$ ipython --no-banner

In [1]: import numpy as np

In [2]: np.set_printoptions(precision=1, suppress=True, linewidth=120)

In [3]: E = np.array([[1.3, 2.0, 2.0, 2.0, 2.0],
   ...:     [0.0, 2.3, 1.0, 0.0, 0.0],
   ...:     [2.0, 2.0, 1.3, 1.0, 2.0],
   ...:     [0.0, 1.0, 1.0, 1.3, 1.0],
   ...:     [1.0, 2.0, 2.0, 2.0, 2.3]])

In [4]: x = np.array([-3, 1, -3, -2, 1])

In [5]: y = E @ x

In [6]: print(y)
[-9.9 -0.7 -7.9 -3.6 -8.7]

In [7]: print(np.round(np.linalg.solve(E.T, E[1]), 1) + 0)
[0. 1. 0. 0. 0.]

In [8]: print(np.linalg.solve(E, 4 * y))
[-12.   4. -12.  -8.   4.]

In [9]: F = -2 * np.eye(4) + np.ones((4, 4))

In [10]: print(F)
[[-1.  1.  1.  1.]
 [ 1. -1.  1.  1.]
 [ 1.  1. -1.  1.]
 [ 1.  1.  1. -1.]]

In [11]: # symmetric, so the eigenvalues are real

In [12]: f = np.array([1, 0, 2, 0])

In [13]: B = F + np.outer(f, np.eye(4)[2])

In [14]: print(np.round(np.linalg.det(B) / np.linalg.det(F), 1), round(1 + np.linalg.solve(F, f)[2], 1))
0.8 0.8

In [15]: print(np.linalg.matrix_rank(B - F))
1

In [16]: print(B)
[[-1.  1.  2.  1.]
 [ 1. -1.  1.  1.]
 [ 1.  1.  1.  1.]
 [ 1.  1.  1. -1.]]

In [17]: rng = np.random.default_rng(73)

In [18]: B = F + rng.integers(-2, 3, (4, 3)) @ rng.integers(-2, 3, (3, 4))

In [19]: print(B)
[[-7.  3.  2. -5.]
 [ 1. -5.  5.  3.]
 [-1.  7. -4. -3.]
 [ 7.  3.  2.  5.]]

In [20]: print(np.abs(B - F).sum(axis=1))
[15. 10. 15. 15.]

In [21]: vals, V = np.linalg.eigh(F)

In [22]: x = np.array([-1, -1, -2, 2])

In [23]: print(x @ F @ x)
-16.0

In [24]: print((np.sign(V[:, -1].round(6)) == np.sign(V[0, -1].round(6))).astype(int))
[1 1 1 1]

In [25]: print(np.abs(F).sum(axis=1).max(), np.abs(vals).max())
4.0 2.0

In [26]: print(np.round(V * np.abs(vals) @ V.T, 1) + 0)
[[2. 0. 0. 0.]
 [0. 2. 0. 0.]
 [0. 0. 2. 0.]
 [0. 0. 0. 2.]]

In [27]: O = F.astype(float).copy()

In [28]: for j in range(4):
    ...:     O[:, j] -= O[:, :j] @ (O[:, :j].T @ O[:, j])
    ...:     O[:, j] /= np.linalg.norm(O[:, j])
    ...: 

In [29]: print(O.T @ O)
[[1. 0. 0. 0.]
 [0. 1. 0. 0.]
 [0. 0. 1. 0.]
 [0. 0. 0. 1.]]

In [30]: print(O.T @ F)
[[2. 0. 0. 0.]
 [0. 2. 0. 0.]
 [0. 0. 2. 0.]
 [0. 0. 0. 2.]]

In [31]: print([round(float(np.linalg.det(F[:i, :i])), 2) + 0 for i in range(1, 5)])
[-1.0, 0.0, 4.0, -16.0]

In [32]: f = np.array([4, 1, 0, -4, 2])

In [33]: g = np.array([0, 0, 3, 7, 4])

In [34]: arr = np.outer(f, g)

In [35]: print(arr)
[[  0   0  12  28  16]
 [  0   0   3   7   4]
 [  0   0   0   0   0]
 [  0   0 -12 -28 -16]
 [  0   0   6  14   8]]

In [36]: # rank 1

In [37]: U, sigma, VT = np.linalg.svd(arr)

In [38]: print(sigma.round(1) + 0)
[52.3  0.   0.   0.   0. ]

In [39]: B = U[:, :1] @ np.diag(sigma[:1]) @ VT[:1]

In [40]: print(np.round(np.abs(arr - B).max(), 1))
0.0

In [41]: print(np.linalg.matrix_rank(arr, rtol=0.05))
1

In [42]: print(round(float(np.linalg.norm(arr - B) / np.linalg.norm(arr)), 1))
0.0

In [43]: print(B)
[[  0.   0.  12.  28.  16.]
 [  0.   0.   3.   7.   4.]
 [  0.   0.   0.   0.   0.]
 [  0.   0. -12. -28. -16.]
 [  0.   0.   6.  14.   8.]]

In [44]: print(round(np.linalg.norm(arr - B, 2), 1), round(float(sigma[1]), 1))
0.0 0.0

In [45]: rank = np.linalg.matrix_rank(arr)

In [46]: print(rank)
1

In [47]: ns = np.linalg.svd(arr)[2][rank:].T

In [48]: print([int(np.linalg.matrix_rank(arr[:i])) for i in range(1, len(arr) + 1)])
[1, 1, 1, 1, 1]

In [49]: print(np.linalg.matrix_rank(arr.T @ arr), np.linalg.matrix_rank(arr @ arr.T))
1 1

In [50]: print(ns.shape)
(5, 4)

In [51]: print(np.round(arr @ ns, 1) + 0)
[[0. 0. 0. 0.]
 [0. 0. 0. 0.]
 [0. 0. 0. 0.]
 [0. 0. 0. 0.]
 [0. 0. 0. 0.]]
